% python3 -q
>>> import numpy as np
>>> np.set_printoptions(suppress=True, linewidth=120)
>>> def rd(a):
...     return np.round(a, 3) + 0
... 
>>> m1 = np.load("m.npy")
>>> m1
array([[ 5., -2.,  2.,  1.],
       [-2.,  8., -4., -2.],
       [ 2., -4.,  8.,  2.],
       [ 1., -2.,  2.,  5.]])
>>> # symmetric, so the eigenvalues are real
>>> cov = m1.T @ m1
>>> print((m1 @ m1.T).shape)
(4, 4)
>>> rd(np.linalg.eigvalsh(cov)[::-1])
array([196.,  16.,  16.,  16.])
>>> cov
array([[ 34., -36.,  36.,  18.],
       [-36.,  88., -72., -36.],
       [ 36., -72.,  88.,  36.],
       [ 18., -36.,  36.,  34.]])
>>> np.linalg.matrix_rank(cov)
np.int64(4)
>>> print(np.trace(cov), (m1 ** 2).sum())
244.0 244.0
>>> rd(np.linalg.norm(m1, "nuc"))
np.float64(26.0)
>>> rd(np.linalg.norm(m1[0] - m1[2]))
np.float64(7.071)
>>> rd(np.linalg.norm(m1[0], 1)), rd(np.linalg.norm(m1[0], np.inf))
(np.float64(10.0), np.float64(5.0))
>>> print(rd(np.linalg.norm(m1, axis=1)))
[5.831 9.381 9.381 5.831]
>>> rng = np.random.default_rng(8439)
>>> Y = m1 + rng.integers(-2, 3, (4, 1)) @ rng.integers(-2, 3, (1, 4))
>>> Y
array([[ 9., -6., -2.,  5.],
       [ 2.,  4., -8.,  2.],
       [ 2., -4.,  8.,  2.],
       [ 1., -2.,  2.,  5.]])
>>> print(np.abs(Y - m1).sum(axis=1))
[16. 16.  0.  0.]
>>> rd(np.linalg.svd(Y - m1, compute_uv=False))
array([11.314,  0.   ,  0.   ,  0.   ])
>>> mat = np.array([[1.0, -2.0, 0.0], [-2.0, 3.0, -2.0], [0.0, -2.0, 2.0]])
>>> # symmetric
>>> ev, evecs = np.linalg.eigh(mat)
>>> print(rd(np.abs(evecs[:, -1])))
[0.374 0.786 0.491]
>>> np.unique(ev.round(6) + 0, return_counts=True)[1]
array([1, 1, 1])
>>> np.abs(evecs[:, -1]).round(6).argmax()
np.int64(1)
>>> rd(np.linalg.eigvalsh(mat @ mat))
array([ 0.557,  2.387, 27.055])
